$ python3 -q
>>> import numpy as np
>>> import numpy.linalg as la
>>> np.set_printoptions(suppress=True, linewidth=140)
>>> K = np.loadtxt("arr.csv", delimiter=",")
>>> print(K.round(2))
[[  9.46   0.57   2.55  -4.32]
 [  7.87   0.8    2.3   -3.74]
 [  5.53   1.04   1.92  -2.8 ]
 [  5.04   1.06   1.84  -2.59]
 [  4.35   1.09   1.71  -2.27]
 [  4.01   1.09   1.65  -2.11]
 [  3.58   1.08   1.56  -1.91]
 [  3.15   1.06   1.47  -1.69]
 [  3.06   1.05   1.45  -1.65]
 [  2.02   0.91   1.17  -1.08]
 [  1.55   0.79   1.01  -0.81]
 [  1.39   0.74   0.94  -0.72]
 [  0.32   0.21   0.29  -0.13]
 [ -0.3   -0.2   -0.32   0.08]
 [ -0.38  -0.24  -0.4    0.09]
 [ -1.04  -0.6   -1.17   0.12]
 [ -1.16  -0.65  -1.32   0.11]
 [ -2.97  -1.04  -3.26  -0.24]
 [ -3.57  -1.08  -3.85  -0.39]
 [ -4.36  -1.09  -4.58  -0.59]
 [ -4.8   -1.07  -4.97  -0.7 ]
 [ -7.09  -0.89  -6.89  -1.27]
 [-11.09  -0.3   -9.91  -2.22]
 [-11.35  -0.25 -10.1   -2.28]
 [-11.9   -0.15 -10.49  -2.4 ]
 [-12.23  -0.09 -10.72  -2.48]
 [-14.71   0.39 -12.43  -3.02]
 [-15.7    0.6  -13.1   -3.23]
 [-18.58   1.23 -14.99  -3.83]
 [-23.91   2.48 -18.33  -4.87]]
>>> u = np.array([3, 2])
>>> print(np.round(np.convolve(K[7], u), 2))
[ 9.46  9.48  6.52 -2.14 -3.38]
>>> print(np.round(np.polyval(u, K[7]), 2))
[11.46  5.18  6.4  -3.08]
>>> print(np.round(np.cross(K[7, :3], K[2, :3]), 2))
[ 0.51  2.06 -2.59]
>>> z = K[:, 3] > np.median(K[:, 3])
>>> u = K[z].mean(axis=0) - K[~z].mean(axis=0)
>>> print(((K - K.mean(axis=0)) @ u > 0).astype(int))
[1 1 1 1 1 1 1 1 1 1 1 1 1 1 1 1 1 1 1 0 0 0 0 0 0 0 0 0 0 0]
>>> print(z.astype(int))
[0 0 0 0 0 0 0 1 1 1 1 1 1 1 1 1 1 1 1 1 1 1 0 0 0 0 0 0 0 0]
>>> print(round((((K - K.mean(axis=0)) @ u > 0) == z).mean(), 2))
0.67
>>> d = la.norm(K[:, None] - K[None], axis=-1)
>>> print(d[:5, :5].round(2))
[[0.   1.72 4.28 4.82 5.59]
 [1.72 0.   2.56 3.1  3.87]
 [4.28 2.56 0.   0.54 1.31]
 [4.82 3.1  0.54 0.   0.77]
 [5.59 3.87 1.31 0.77 0.  ]]
>>> print(np.flatnonzero(d[24] < d.mean() / 2))
[22 23 24 25 26 27]
>>> print(la.matrix_rank(d ** 2))
5
>>> print(np.round(K.mean(axis=0), 2))
[-3.13  0.28 -3.57 -1.76]
>>> print(np.round(la.svd(K, compute_uv=False), 2) + 0)
[61.56 12.46  4.8   0.  ]
>>> cen = K - K.mean(axis=0)
>>> evecs = la.svd(cen)[2][:3]
>>> M2 = cen - cen @ evecs.T @ evecs
>>> print(la.norm(M2, axis=1).round(6).argmax())
0
>>> data = np.array([[2.92, 0.7, 0.77, 2.52, -1.8],
...     [3.24, 1.12, 0.29, -0.17, -1.69],
...     [0.33, -0.56, 1.1, 4.69, -0.64],
...     [-3.35, -1.4, -0.03, -1.52, 1.99],
...     [-0.72, 2.24, -3.35, 2.39, -0.29],
...     [-5.94, 1.54, -5.34, 1.79, 2.37],
...     [2.56, 2.8, -2.34, 0.46, -1.7]])
>>> U, sv, vt = la.svd(data)
>>> evecs = vt[:(sv > 1e-8).sum()]
>>> rng = np.random.default_rng(52)
>>> x0 = data[1] + 2 * data[0] + rng.integers(2) * np.eye(5)[2]
>>> print(x0)
[ 9.08  2.52  2.83  4.87 -5.29]
>>> print(np.allclose(evecs.T @ evecs @ x0, x0))
False
>>> print(np.round(la.norm(x0 - evecs.T @ evecs @ x0), 2))
0.56
>>> print(np.round(evecs.T @ evecs, 2) + 0)
[[ 0.73  0.17  0.17 -0.05 -0.37]
 [ 0.17  0.39 -0.43  0.   -0.14]
 [ 0.17 -0.43  0.68  0.01 -0.02]
 [-0.05  0.    0.01  0.99 -0.1 ]
 [-0.37 -0.14 -0.02 -0.1   0.21]]
>>> M2 = data / np.sqrt((data ** 2).mean(axis=1, keepdims=True))
>>> print(np.round(la.norm(M2, axis=1), 2))
[2.24 2.24 2.24 2.24 2.24 2.24 2.24]
>>> print(la.matrix_rank(M2) == la.matrix_rank(data))
True
>>> print(M2[2].round(2))
[ 0.15 -0.26  0.5   2.14 -0.29]
>>> U, sv, vt = la.svd(data)
>>> print(np.argmax(sv[:-1] / (sv[1:] + 1e-6)) + 1)
3
>>> print(sv.round(2) + 0)
[10.42  7.88  5.21  0.    0.  ]
>>> M2 = U[:, :3] @ np.diag(sv[:3]) @ vt[:3]
>>> print(la.matrix_rank(data, rtol=0.05))
3
>>> print(round(la.norm(data - M2, 2), 2), np.round(sv[3], 2))
0.0 0.0
>>> A = np.load("case10.npy")
>>> print(A.round(2))
[[0.33 0.33 0.33]
 [0.25 0.5  0.25]
 [0.4  0.2  0.4 ]]
>>> U, sv, vt = la.svd(A)
>>> evecs = vt[:(sv > 1e-8).sum()]
>>> x0 = A[0] + -2 * A[1] + rng.integers(2) * np.eye(3)[1]
>>> print(x0.round(2))
[-0.17  0.33 -0.17]
>>> print(np.round(evecs.T @ evecs, 2) + 0)
[[0.5 0.  0.5]
 [0.  1.  0. ]
 [0.5 0.  0.5]]
>>> print(np.round(np.diag(evecs.T @ evecs), 2))
[0.5 1.  0.5]
>>> arr = np.load("x.npy")
>>> print(arr)
[[-3.  1.  8.  6.  3.]
 [ 0.  1.  9.  3.  2.]
 [ 0.  0.  5.  2.  5.]
 [ 0.  0.  6. -3.  7.]
 [ 0.  0. -2. -2. -9.]]
>>> x0 = np.array([0, 1, 2, 2, 3])
>>> print((arr @ x0).argmax())
0
>>> print(arr @ x0)
[ 38.  31.  29.  27. -35.]
>>> print(arr @ (2 * x0))
[ 76.  62.  58.  54. -70.]
>>> print(arr @ np.ones(5))
[ 15.  15.  12.  10. -13.]
>>> print((arr * x0).sum(axis=1))
[ 38.  31.  29.  27. -35.]
>>> ang = np.radians(36)
>>> r_ = np.eye(5)
>>> r_[2, 2] = r_[3, 3] = np.cos(ang)
>>> r_[2, 3], r_[3, 2] = -np.sin(ang), np.sin(ang)
>>> print(r_.round(2))
[[ 1.    0.    0.    0.    0.  ]
 [ 0.    1.    0.    0.    0.  ]
 [ 0.    0.    0.81 -0.59  0.  ]
 [ 0.    0.    0.59  0.81  0.  ]
 [ 0.    0.    0.    0.    1.  ]]
>>> M2 = arr @ r_.T
>>> print(np.round(la.det(r_), 2), round(np.trace(r_), 2))
1.0 4.62
>>> print(M2.round(2))
[[-3.    1.    2.95  9.56  3.  ]
 [ 0.    1.    5.52  7.72  2.  ]
 [ 0.    0.    2.87  4.56  5.  ]
 [ 0.    0.    6.62  1.1   7.  ]
 [ 0.    0.   -0.44 -2.79 -9.  ]]
>>> print(np.round(la.svd(arr, compute_uv=False), 2), np.round(la.svd(M2, compute_uv=False), 2))
[18.47  8.81  5.35  1.84  0.37] [18.47  8.81  5.35  1.84  0.37]
>>> mat = np.array([[-1, 2, 3, 0], [-3, -1, -3, -2], [1, 2, 1, 2], [2, -1, 3, -3]])
>>> print(mat)
[[-1  2  3  0]
 [-3 -1 -3 -2]
 [ 1  2  1  2]
 [ 2 -1  3 -3]]
>>> U, sv, vt = la.svd(mat, full_matrices=False)
>>> print(np.round(sv / sv[0], 2))
[1.   0.76 0.49 0.1 ]
>>> print(sv.round(2))
[6.19 4.69 3.05 0.61]
>>> print(np.round(np.cumsum(sv ** 2) / np.sum(sv ** 2), 2))
[0.55 0.86 0.99 1.  ]
>>> ang = np.radians(180)
>>> r_ = np.eye(4)
>>> r_[3, 3] = r_[0, 0] = np.cos(ang)
>>> r_[3, 0], r_[0, 3] = -np.sin(ang), np.sin(ang)
>>> print(r_.round(2) + 0)
[[-1.  0.  0.  0.]
 [ 0.  1.  0.  0.]
 [ 0.  0.  1.  0.]
 [ 0.  0.  0. -1.]]
>>> M2 = mat @ r_.T
>>> print(np.abs(M2 - mat).max(axis=0))
[6. 0. 0. 6.]
>>> print(np.allclose(mat @ mat.T, M2 @ M2.T))
True
>>> print(M2.round(2) + 0)
[[ 1.  2.  3.  0.]
 [ 3. -1. -3.  2.]
 [-1.  2.  1. -2.]
 [-2. -1.  3.  3.]]
>>> print(round(float(la.eigvals(mat).sum().real), 2))
-4.0
>>> print(np.kron(np.eye(2, dtype=int), mat))
[[-1  2  3  0  0  0  0  0]
 [-3 -1 -3 -2  0  0  0  0]
 [ 1  2  1  2  0  0  0  0]
 [ 2 -1  3 -3  0  0  0  0]
 [ 0  0  0  0 -1  2  3  0]
 [ 0  0  0  0 -3 -1 -3 -2]
 [ 0  0  0  0  1  2  1  2]
 [ 0  0  0  0  2 -1  3 -3]]
>>> print(np.round(la.eigvals(mat), 2))
[ 0.98+2.64j  0.98-2.64j -1.53+0.j   -4.43+0.j  ]
>>> q, evecs = la.qr(mat[:, :2])[0], la.qr(mat[:, 2:])[0]
>>> sv = la.svd(q.T @ evecs, compute_uv=False)
>>> print(np.round(np.degrees(np.arccos(sv.clip(0, 1))), 2))
[12.73 67.09]
>>> print((sv > 0.9).sum())
1
>>> J = np.cumsum(np.array([[-1, 2, 2],
...     [-1, 0, -2],
...     [1, 2, 0],
...     [-2, 2, -1],
...     [1, -3, 2],
...     [-2, 3, -2],
...     [2, 0, -2],
...     [-2, -2, 1],
...     [-2, -3, 1],
...     [-2, -1, -2],
...     [3, -3, 1],
...     [2, -3, 1],
...     [0, 2, 3],
...     [-3, -3, -2],
...     [-3, 2, 3],
...     [-3, -3, 1],
...     [-1, 2, -2],
...     [-1, 1, 2],
...     [2, 3, -2],
...     [-2, -3, -1],
...     [-2, 0, 3],
...     [-3, 3, 1],
...     [0, -2, -2],
...     [3, 0, 1],
...     [0, -3, -1],
...     [-2, -3, -2]]), axis=0)
>>> print(J)
[[ -1   2   2]
 [ -2   2   0]
 [ -1   4   0]
 [ -3   6  -1]
 [ -2   3   1]
 [ -4   6  -1]
 [ -2   6  -3]
 [ -4   4  -2]
 [ -6   1  -1]
 [ -8   0  -3]
 [ -5  -3  -2]
 [ -3  -6  -1]
 [ -3  -4   2]
 [ -6  -7   0]
 [ -9  -5   3]
 [-12  -8   4]
 [-13  -6   2]
 [-14  -5   4]
 [-12  -2   2]
 [-14  -5   1]
 [-16  -5   4]
 [-19  -2   5]
 [-19  -4   3]
 [-16  -4   4]
 [-16  -7   3]
 [-18 -10   1]]
>>> cen = J - J.mean(axis=0)
>>> U, sv, vt = la.svd(cen, full_matrices=False)
>>> print(la.matrix_rank(cen))
3
>>> print(np.abs(vt[0]).argmax())
0
>>> print(np.searchsorted(np.cumsum(sv ** 2) / (sv ** 2).sum(), 0.9) + 1)
2
>>> print(sv.round(2))
[37.16 15.25  8.18]
>>> print((np.sign(U[:, 0]) == np.sign(U[0, 0])).astype(int))
[1 1 1 1 1 1 1 1 1 1 1 1 1 0 0 0 0 0 0 0 0 0 0 0 0 0]
>>> print(round((sv ** 2).sum() ** 2 / (sv ** 4).sum(), 2))
1.44
>>> print(np.abs(U[:, 0]).argmax())
25
>>> print(np.round(cen.mean(axis=0), 2) + 0)
[0. 0. 0.]
>>> cen = J - J.mean(axis=0)
>>> evecs = la.svd(cen)[2][:1]
>>> M2 = cen - cen @ evecs.T @ evecs
>>> print(round(float(la.norm(M2) / la.norm(cen)), 2))
0.42
>>> print(np.round((cen @ evecs.T).std(axis=0), 2))
[7.29]
>>> print(la.norm(M2, axis=1).round(6).argmax())
11
>>> print(np.round(np.diag(evecs.T @ evecs), 2))
[0.66 0.29 0.05]
>>> print(np.round(M2.std(axis=0), 2))
[1.66 2.51 1.57]
